>>> import numpy as np
>>> import numpy.linalg as la
>>> np.set_printoptions(precision=2, suppress=True, linewidth=120)
>>> X = np.loadtxt("data.csv", delimiter=",")
>>> X
array([[  0.1,   0.4,   1.4,   1.2,  18. ,  -1.7],
       [  0.8,   0. ,  -1.1,  -1.7,   8. ,   0.7],
       [ -0.5,  -0.3,  -0.9,   1.4,  10. ,   0.6],
       [ -0.3,  -1.8,   0.3,  -0.5,  18. ,  -1. ],
       [ -0.3,   0.8,  -2.4,   0.8, -30. ,   1.4],
       [  0.3,  -0.6,  -1.6,   0.5, -30. ,   0.4]])
>>> rng = np.random.default_rng(5820)
>>> idx = rng.permutation(6)
>>> idx
array([4, 1, 5, 2, 3, 0])
>>> Y = X[idx][:, idx]
>>> Y
array([[-30. ,   0.8,   1.4,  -2.4,   0.8,  -0.3],
       [  8. ,   0. ,   0.7,  -1.1,  -1.7,   0.8],
       [-30. ,  -0.6,   0.4,  -1.6,   0.5,   0.3],
       [ 10. ,  -0.3,   0.6,  -0.9,   1.4,  -0.5],
       [ 18. ,  -1.8,  -1. ,   0.3,  -0.5,  -0.3],
       [ 18. ,   0.4,  -1.7,   1.4,   1.2,   0.1]])
>>> round(la.det(Y), 2), np.round(la.det(X[idx]), 2)
(np.float64(-386.36), np.float64(-386.36))
>>> q, vecs = la.qr(Y[:, :1])[0], la.qr(Y[:, 1:])[0]
>>> sigma = la.svd(q.T @ vecs, compute_uv=False)
>>> np.degrees(np.arccos(sigma.clip(0, 1)))
array([38.09])
>>> sigma
array([0.79])
>>> W0 = np.load("mat.npy")
>>> W0
array([[ 0.75, -0.25, -0.25, -0.3 , -0.3 , -0.3 , -0.19],
       [-0.25,  0.75, -0.25, -0.3 , -0.3 , -0.3 , -0.19],
       [-0.25, -0.25,  0.75, -0.3 , -0.3 , -0.3 , -0.19],
       [-0.3 , -0.3 , -0.3 ,  0.63, -0.37, -0.37, -0.24],
       [-0.3 , -0.3 , -0.3 , -0.37,  0.63, -0.37, -0.24],
       [-0.3 , -0.3 , -0.3 , -0.37, -0.37,  0.63, -0.24],
       [-0.19, -0.19, -0.19, -0.24, -0.24, -0.24,  0.85]])
>>> np.round(W0 @ W0.T, 2) + 0
array([[1., 0., 0., 0., 0., 0., 0.],
       [0., 1., 0., 0., 0., 0., 0.],
       [0., 0., 1., 0., 0., 0., 0.],
       [0., 0., 0., 1., 0., 0., 0.],
       [0., 0., 0., 0., 1., 0., 0.],
       [0., 0., 0., 0., 0., 1., 0.],
       [0., 0., 0., 0., 0., 0., 1.]])
>>> la.svd(W0, compute_uv=False)
array([1., 1., 1., 1., 1., 1., 1.])
>>> np.round(W0.T @ W0, 2) + 0
array([[1., 0., 0., 0., 0., 0., 0.],
       [0., 1., 0., 0., 0., 0., 0.],
       [0., 0., 1., 0., 0., 0., 0.],
       [0., 0., 0., 1., 0., 0., 0.],
       [0., 0., 0., 0., 1., 0., 0.],
       [0., 0., 0., 0., 0., 1., 0.],
       [0., 0., 0., 0., 0., 0., 1.]])
>>> vals, vecs = la.eigh(W0)
>>> la.eigvalsh(W0 + -3 * np.eye(7))
array([-4., -2., -2., -2., -2., -2., -2.])
>>> la.svd(W0, compute_uv=False)
array([1., 1., 1., 1., 1., 1., 1.])
>>> np.round(vecs.T @ W0 @ vecs, 2) + 0
array([[-1.,  0.,  0.,  0.,  0.,  0.,  0.],
       [ 0.,  1.,  0.,  0.,  0.,  0.,  0.],
       [ 0.,  0.,  1.,  0.,  0.,  0.,  0.],
       [ 0.,  0.,  0.,  1.,  0.,  0.,  0.],
       [ 0.,  0.,  0.,  0.,  1.,  0.,  0.],
       [ 0.,  0.,  0.,  0.,  0.,  1.,  0.],
       [ 0.,  0.,  0.,  0.,  0.,  0.,  1.]])
>>> vecs @ np.diag(vals) @ vecs.T
array([[ 0.75, -0.25, -0.25, -0.3 , -0.3 , -0.3 , -0.19],
       [-0.25,  0.75, -0.25, -0.3 , -0.3 , -0.3 , -0.19],
       [-0.25, -0.25,  0.75, -0.3 , -0.3 , -0.3 , -0.19],
       [-0.3 , -0.3 , -0.3 ,  0.63, -0.37, -0.37, -0.24],
       [-0.3 , -0.3 , -0.3 , -0.37,  0.63, -0.37, -0.24],
       [-0.3 , -0.3 , -0.3 , -0.37, -0.37,  0.63, -0.24],
       [-0.19, -0.19, -0.19, -0.24, -0.24, -0.24,  0.85]])
>>> np.allclose(W0, W0.T)
True
>>> round(float(la.det(W0)), 2)
-1.0
>>> np.sort(np.abs(la.eigvals(W0)))
array([1., 1., 1., 1., 1., 1., 1.])
>>> np.round(W0 @ W0, 2) + 0
array([[1., 0., 0., 0., 0., 0., 0.],
       [0., 1., 0., 0., 0., 0., 0.],
       [0., 0., 1., 0., 0., 0., 0.],
       [0., 0., 0., 1., 0., 0., 0.],
       [0., 0., 0., 0., 1., 0., 0.],
       [0., 0., 0., 0., 0., 1., 0.],
       [0., 0., 0., 0., 0., 0., 1.]])
>>> arr = np.load("block13.npy")
>>> arr
array([[  6,   4,   3,   5,   1],
       [  4, -95,  -5,   3,   5],
       [ -3,   4, -56,   1,  -2],
       [ -1,  -4,  -2,   4,   5],
       [ -1,  -1,   4,   1,  62]])
>>> q, R = la.qr(arr)
>>> round(float(abs(R[0, 0])), 2), np.round(la.norm(arr[:, 0]), 2)
(7.94, np.float64(7.94))
>>> np.round(q.T @ q, 2) + 0
array([[1., 0., 0., 0., 0.],
       [0., 1., 0., 0., 0.],
       [0., 0., 1., 0., 0.],
       [0., 0., 0., 1., 0.],
       [0., 0., 0., 0., 1.]])
>>> np.abs(np.diag(R))
array([ 7.94, 83.56, 50.52,  5.06, 54.07])
>>> q = arr.astype(float).copy()
>>> for j in range(5):
...     q[:, j] -= q[:, :j] @ (q[:, :j].T @ q[:, j])
...     q[:, j] /= la.norm(q[:, j])
... 
>>> np.round(q.T @ q, 2) + 0
array([[1., 0., 0., 0., 0.],
       [0., 1., 0., 0., 0.],
       [0., 0., 1., 0., 0.],
       [0., 0., 0., 1., 0.],
       [0., 0., 0., 0., 1.]])
>>> np.round(q.T @ arr, 2) + 0
array([[  7.94, -45.73,  20.66,   4.28,  -4.41],
       [  0.  ,  83.56,  14.5 ,  -0.98,  -9.13],
       [  0.  ,   0.  ,  50.52,  -2.66,  10.92],
       [  0.  ,   0.  ,   0.  ,   5.06,  27.44],
       [  0.  ,   0.  ,   0.  ,   0.  ,  54.07]])
>>> u = np.array([-2, 0, 0])
>>> g = np.array([1, 1, 3, 1])
>>> F = np.outer(u, g)
>>> F
array([[-2, -2, -6, -2],
       [ 0,  0,  0,  0],
       [ 0,  0,  0,  0]])
>>> # rows and columns are dependent
>>> U, sigma, Vh = la.svd(F, full_matrices=False)
>>> np.round(U.T @ F @ Vh.T, 2) + 0
array([[6.93, 0.  , 0.  ],
       [0.  , 0.  , 0.  ],
       [0.  , 0.  , 0.  ]])
>>> np.allclose(U * sigma @ Vh, F)
True
>>> np.abs(Vh[0])
array([0.29, 0.29, 0.87, 0.29])
>>> (sigma > 1e-8).sum()
np.int64(1)
>>> np.round(Vh @ Vh.T, 2) + 0
array([[1., 0., 0.],
       [0., 1., 0.],
       [0., 0., 1.]])
>>> np.abs(U[:, 0]).round(6).argmax()
np.int64(0)
>>> U.shape, sigma.shape, Vh.shape
((3, 3), (3,), (3, 4))
>>> round(float(np.sqrt((sigma ** 2).sum())), 2), round(la.norm(F), 2)
(6.93, np.float64(6.93))
>>> np.cumsum(sigma ** 2) / np.sum(sigma ** 2)
array([1., 1., 1.])
>>> data = np.load("test19.npy")
>>> data
array([[ 3,  3,  0,  0,  0,  0],
       [ 2,  5,  0,  0,  0,  0],
       [-4,  3,  0,  0,  0,  0],
       [ 0,  0,  3,  3,  0,  0],
       [ 0,  0,  2,  5,  0,  0],
       [ 0,  0, -4,  3,  0,  0],
       [ 0,  0,  0,  0,  3,  3],
       [ 0,  0,  0,  0,  2,  5],
       [ 0,  0,  0,  0, -4,  3]])
>>> x0 = np.array([0, 4, 3, 4, 2, 4])
>>> rhs = data @ x0
>>> la.solve(data.T @ data, data.T @ rhs)
array([0., 4., 3., 4., 2., 4.])
>>> rhs
array([12, 20, 12, 21, 26,  0, 18, 24,  4])
>>> np.round(la.lstsq(data, rhs)[0], 2) + 0
array([0., 4., 3., 4., 2., 4.])
>>> rhs = rhs + 0.3 * rng.normal(size=9)
>>> rhs
array([11.78, 19.49, 12.11, 20.68, 25.72, -0.11, 18.17, 24.02,  4.26])
>>> c, *_ = la.lstsq(data, rhs)
>>> np.round(data.T @ (rhs - data @ c), 2) + 0
array([0., 0., 0., 0., 0., 0.])
>>> Y = data[0, 0] * data[1:] - np.outer(data[1:, 0], data[0])
>>> Y
array([[  0,   9,   0,   0,   0,   0],
       [  0,  21,   0,   0,   0,   0],
       [  0,   0,   9,   9,   0,   0],
       [  0,   0,   6,  15,   0,   0],
       [  0,   0, -12,   9,   0,   0],
       [  0,   0,   0,   0,   9,   9],
       [  0,   0,   0,   0,   6,  15],
       [  0,   0,   0,   0, -12,   9]])
>>> data[:, 0] / data[0, 0]
array([ 1.  ,  0.67, -1.33,  0.  ,  0.  ,  0.  ,  0.  ,  0.  ,  0.  ])
